In [1]: import numpy as np

In [2]: import numpy.linalg as la

In [3]: np.set_printoptions(precision=2, suppress=True, linewidth=100)

In [4]: mat = np.load("test19.npy")

In [5]: mat
Out[5]: 
array([[ 0.2,  1.4, -0.6,  0.7,  0.2,  0.9,  0.2, -1.2, -0.8,  0.5,  1.9],
       [-1. ,  0.7, -0.3, -0.9, -0.7,  0.4, -0.3,  1.7, -0.1,  1. ,  0.3],
       [-1.3, -1. , -0.5, -0.8, -0.1,  2.4, -1.6,  0.4, -0.6, -0.1,  0.7],
       [-2.2,  0.5,  0.1, -0.6,  0.4,  1. , -1.3, -0.1, -0.1, -1.4,  0.3]])

In [6]: rng = np.random.default_rng(17926)

In [7]: B = mat + rng.integers(-2, 3, (4, 1)) @ rng.integers(-2, 3, (1, 11))

In [8]: B
Out[8]: 
array([[-1.8,  1.4,  1.4, -3.3, -3.8, -3.1, -1.8,  0.8,  3.2, -1.5, -2.1],
       [-1. ,  0.7, -0.3, -0.9, -0.7,  0.4, -0.3,  1.7, -0.1,  1. ,  0.3],
       [-0.3, -1. , -1.5,  1.2,  1.9,  4.4, -0.6, -0.6, -2.6,  0.9,  2.7],
       [-0.2,  0.5, -1.9,  3.4,  4.4,  5. ,  0.7, -2.1, -4.1,  0.6,  4.3]])

In [9]: la.matrix_rank(B - mat, tol=1e-8)
Out[9]: np.int64(1)

In [10]: np.abs(B - mat).sum(axis=1)
Out[10]: array([30.,  0., 15., 30.])

In [11]: np.round(la.svd(B - mat, compute_uv=False), 2) + 0
Out[11]: array([15.,  0.,  0.,  0.])

In [12]: M = np.loadtxt("layer1.csv", delimiter=",")

In [13]: M
Out[13]: 
array([[0.5 , 0.  , 0.5 , 0.  , 0.  , 0.  , 0.  , 0.  , 0.  ],
       [0.  , 0.25, 0.  , 0.  , 0.25, 0.  , 0.  , 0.25, 0.25],
       [0.  , 0.  , 1.  , 0.  , 0.  , 0.  , 0.  , 0.  , 0.  ],
       [0.33, 0.  , 0.33, 0.33, 0.  , 0.  , 0.  , 0.  , 0.  ],
       [0.2 , 0.  , 0.  , 0.  , 0.2 , 0.2 , 0.2 , 0.  , 0.2 ],
       [0.33, 0.  , 0.33, 0.  , 0.  , 0.33, 0.  , 0.  , 0.  ],
       [0.  , 0.25, 0.  , 0.  , 0.25, 0.  , 0.5 , 0.  , 0.  ],
       [0.33, 0.  , 0.  , 0.  , 0.  , 0.  , 0.  , 0.33, 0.33],
       [0.  , 0.  , 0.25, 0.25, 0.  , 0.  , 0.  , 0.  , 0.5 ]])

In [14]: z = rng.permutation(9)

In [15]: z
Out[15]: array([5, 0, 2, 4, 3, 8, 1, 7, 6])

In [16]: B = M[z][:, z]

In [17]: B
Out[17]: 
array([[0.33, 0.33, 0.33, 0.  , 0.  , 0.  , 0.  , 0.  , 0.  ],
       [0.  , 0.5 , 0.5 , 0.  , 0.  , 0.  , 0.  , 0.  , 0.  ],
       [0.  , 0.  , 1.  , 0.  , 0.  , 0.  , 0.  , 0.  , 0.  ],
       [0.2 , 0.2 , 0.  , 0.2 , 0.  , 0.2 , 0.  , 0.  , 0.2 ],
       [0.  , 0.33, 0.33, 0.  , 0.33, 0.  , 0.  , 0.  , 0.  ],
       [0.  , 0.  , 0.25, 0.  , 0.25, 0.5 , 0.  , 0.  , 0.  ],
       [0.  , 0.  , 0.  , 0.25, 0.  , 0.25, 0.25, 0.25, 0.  ],
       [0.  , 0.33, 0.  , 0.  , 0.  , 0.33, 0.  , 0.33, 0.  ],
       [0.  , 0.  , 0.  , 0.25, 0.  , 0.  , 0.25, 0.  , 0.5 ]])

In [18]: np.diag(B)
Out[18]: array([0.33, 0.5 , 1.  , 0.2 , 0.33, 0.5 , 0.25, 0.33, 0.5 ])
